$ python3 -q
>>> import numpy as np
>>> np.set_printoptions(precision=2, suppress=True, linewidth=160, legacy="1.25")
>>> def rnd(a):
...     return np.round(a, 2) + 0
... 
>>> X = np.load("out7.npy")
>>> X
array([[ 0,  2, -2],
       [ 0,  2, -2],
       [ 0,  0,  1]])
>>> U, sv, Vh = np.linalg.svd(X)
>>> V = Vh[:(sv > 1e-8).sum()]
>>> rng = np.random.default_rng(975779)
>>> vec = X[2] + 2 * X[0] + rng.integers(2) * np.eye(3)[1]
>>> vec
array([ 0.,  5., -3.])
>>> rnd(np.diag(V.T @ V))
array([0., 1., 1.])
>>> rnd(np.linalg.norm(vec - V.T @ V @ vec))
0.0
>>> rnd(V.T @ V)
array([[0., 0., 0.],
       [0., 1., 0.],
       [0., 0., 1.]])
>>> np.linalg.matrix_rank(np.vstack([X, vec]))
2
>>> r = np.linalg.matrix_rank(X)
>>> r
2
>>> N = np.linalg.svd(X)[2][r:].T
>>> N[:, 0] / N[np.abs(N[:, 0]).round(6).argmax(), 0]
array([1., 0., 0.])
>>> [int(np.linalg.matrix_rank(np.delete(X, i, axis=0))) for i in range(3)]
[2, 2, 1]
>>> np.allclose(X @ N, 0)
True
>>> np.linalg.matrix_rank(X.T @ X), np.linalg.matrix_rank(X @ X.T)
(2, 2)
>>> [int(np.linalg.matrix_rank(X[:i])) for i in range(1, len(X) + 1)]
[1, 1, 2]
>>> vec = np.array([0, 5, 4])
>>> (X * vec).sum(axis=1)
array([2, 2, 4])
>>> np.linalg.norm(X @ vec) <= np.linalg.norm(X, 2) * np.linalg.norm(vec) + 1e-9
True
>>> X @ (2 * vec)
array([4, 4, 8])
>>> np.sign((X @ vec).round(6))
array([1, 1, 1])
>>> feats = np.loadtxt("mat.csv", delimiter=",")
>>> feats
array([[-9., -3.,  3.],
       [ 3.,  1., -1.],
       [ 3.,  1., -1.]])
>>> # rows 1 and 2 are equal
>>> np.linalg.cond(feats) > 100
True
>>> f = np.array([1, 0, 2])
>>> np.array([np.convolve(row, f, "same") for row in feats])
array([[ -3., -15.,  -6.],
       [  1.,   5.,   2.],
       [  1.,   5.,   2.]])
>>> np.convolve(feats[1], f)
array([ 3.,  1.,  5.,  2., -2.])
>>> np.cross(feats[1, :3], feats[2, :3])
array([0., 0., 0.])
>>> rnd(np.trace(np.linalg.pinv(feats) @ feats))
1.0
>>> rnd(feats @ np.linalg.pinv(feats) @ feats)
array([[-9., -3.,  3.],
       [ 3.,  1., -1.],
       [ 3.,  1., -1.]])
>>> np.abs(np.diag(np.linalg.qr(feats)[1])) > 1e-9
array([ True, False, False])
>>> np.linalg.lstsq(feats[:-1].T, feats[-1])[2]
1
>>> other = np.array([[-1, 0], [3, 2]])
>>> K = np.kron(np.eye(2, dtype=int), other)
>>> K
array([[-1,  0,  0,  0],
       [ 3,  2,  0,  0],
       [ 0,  0, -1,  0],
       [ 0,  0,  3,  2]])
>>> # triangular
>>> K.shape
(4, 4)
>>> np.count_nonzero(K)
6
>>> np.linalg.matrix_rank(K)
4
>>> rnd(np.linalg.norm(K))
5.29
>>> np.unravel_index(np.abs(K).argmax(), K.shape)
(1, 0)
>>> np.allclose(K, K.T)
False
>>> (K - K.T) / 2
array([[ 0. , -1.5,  0. ,  0. ],
       [ 1.5,  0. ,  0. ,  0. ],
       [ 0. ,  0. ,  0. , -1.5],
       [ 0. ,  0. ,  1.5,  0. ]])
>>> data = np.loadtxt("x.csv", delimiter=",")
>>> rnd(data)
array([[ 0.43,  0.39, -0.39,  0.3 ,  0.3 , -0.57],
       [ 0.39,  0.73,  0.27, -0.21, -0.21,  0.39],
       [-0.39,  0.27,  0.73,  0.21,  0.21, -0.39],
       [ 0.3 , -0.21,  0.21,  0.84, -0.16,  0.3 ],
       [ 0.3 , -0.21,  0.21, -0.16,  0.84,  0.3 ],
       [-0.57,  0.39, -0.39,  0.3 ,  0.3 ,  0.43]])
>>> other = data / np.sqrt((data ** 2).mean(axis=1, keepdims=True))
>>> rnd(other[1])
array([ 0.96,  1.79,  0.66, -0.52, -0.52,  0.96])
>>> np.linalg.matrix_rank(data - data.mean(axis=1, keepdims=True))
5
>>> rnd(np.linalg.norm(other, axis=1))
array([2.45, 2.45, 2.45, 2.45, 2.45, 2.45])
>>> np.linalg.matrix_rank(other) == np.linalg.matrix_rank(data)
True
>>> mat = np.load("dump.npy")
>>> mat
array([[0., 0., 1., 3.],
       [0., 0., 0., 1.],
       [1., 0., 0., 0.],
       [3., 1., 0., 0.]])
>>> # equal to its transpose
>>> U, sv, Vh = np.linalg.svd(mat)
>>> rnd(sv)
array([3.3, 3.3, 0.3, 0.3])
>>> other = U[:, :2] @ np.diag(sv[:2]) @ Vh[:2]
>>> np.linalg.matrix_rank(mat, rtol=0.05)
4
>>> rnd(np.linalg.norm(mat - other, 2)), rnd(sv[2])
(0.3, 0.3)
>>> O, V = np.linalg.qr(K[:, :3])[0], np.linalg.qr(K[:, 3:])[0]
>>> sv = np.linalg.svd(O.T @ V, compute_uv=False)
>>> (sv > 0.9).sum()
1
>>> rnd(sv)
array([0.95])
>>> rnd(np.degrees(np.arccos(sv.clip(0, 1))))
array([18.43])
>>> arr = np.array([[-2.0, 1.0, 0.0, 0.0],
...     [0.0, -2.0, 1.0, 0.0],
...     [0.0, 0.0, -2.0, 1.0],
...     [0.0, 0.0, 0.0, -2.0]])
>>> # triangular
>>> O, V = np.linalg.qr(arr[:, :2])[0], np.linalg.qr(arr[:, 2:])[0]
>>> sv = np.linalg.svd(O.T @ V, compute_uv=False)
>>> rnd(np.degrees(np.arccos(sv.clip(0, 1))))
array([60.79, 90.  ])
>>> rnd(sv)
array([0.49, 0.  ])
>>> (sv > 0.9).sum()
0
